% python3 -q
>>> import numpy as np
>>> from numpy import linalg as LA
>>> np.set_printoptions(precision=3, suppress=True, linewidth=140, sign=" ")
>>> rd = lambda a: np.round(a, 3) + 0
>>> K = np.array([[0, -2, 3, -4, -4],
...     [0, 0, 1, 5, 0],
...     [0, 0, 0, 5, 4],
...     [0, 0, 0, 0, -4],
...     [0, 0, 0, 0, 0]])
>>> Uu, sv, Vt = LA.svd(K)
>>> print(rd(sv))
[ 9.879  4.706  2.858  0.301  0.   ]
>>> A2 = Uu[:, :4] @ np.diag(sv[:4]) @ Vt[:4]
>>> rd(LA.norm(K - A2) / LA.norm(K))
np.float64(0.0)
>>> LA.matrix_rank(K, rtol=0.05)
np.int64(3)
>>> hat = np.triu(np.array([[2, 3, -3, 2, 2],
...     [3, -1, 3, -2, 3],
...     [3, 2, -1, 3, 3],
...     [2, 0, 0, -2, -3],
...     [3, 2, -2, -2, -1]]), 1) + np.eye(5)
>>> A2 = hat @ K @ LA.inv(hat)
>>> A2
array([[   0.,   -2.,   12.,  -44., -186.],
       [   0.,    0.,    1.,   17.,   68.],
       [   0.,    0.,    0.,    5.,    7.],
       [   0.,    0.,    0.,    0.,   -4.],
       [   0.,    0.,    0.,    0.,    0.]])
>>> LA.matrix_rank(A2)
np.int64(4)
>>> hat @ K - K @ hat
array([[  0.,   0.,   9., -13., -35.],
       [  0.,   0.,   0.,  12.,  32.],
       [  0.,   0.,   0.,   0.,   3.],
       [  0.,   0.,   0.,   0.,   0.],
       [  0.,   0.,   0.,   0.,   0.]])
>>> rd(LA.det(A2))
np.float64(0.0)
>>> data = np.load("w.npy")
>>> data
array([[  2,  -2,  16, -16],
       [ -1,  -3,  -8, -24],
       [ 14, -14,   4,  -4],
       [ -7, -21,  -2,  -6]])
>>> r0, r1 = data[1], data[0]
>>> r0 @ r1
np.int64(260)
>>> r0 @ r0
np.int64(650)
>>> p = (r0 @ r1) / (r0 @ r0) * r0
>>> rd(p)
array([-0.4, -1.2, -3.2, -9.6])
>>> evals, vecs = LA.eig(data)
>>> rd(np.sort(LA.eigvals(data.T)))
array([-30.351, -14.234,  20.234,  21.351])
>>> rd(evals)
array([-30.351, -14.234,  21.351,  20.234])
>>> x0 = np.array([2, 0, 1, -1])
>>> y = data @ x0
>>> print(y)
[ 36  14  36 -10]
>>> rd(LA.solve(data, data[:, 1]))
array([ 0.,  1.,  0.,  0.])
>>> rng = np.random.default_rng(359)
>>> labels = rng.permutation(4)
>>> labels
array([ 3,  0,  2,  1])
>>> A2 = data[labels][:, labels]
>>> rd(LA.det(A2)), rd(LA.det(data[labels]))
(np.float64(186624.0), np.float64(186624.0))
>>> np.diag(A2)
array([-6,  2,  4, -3])
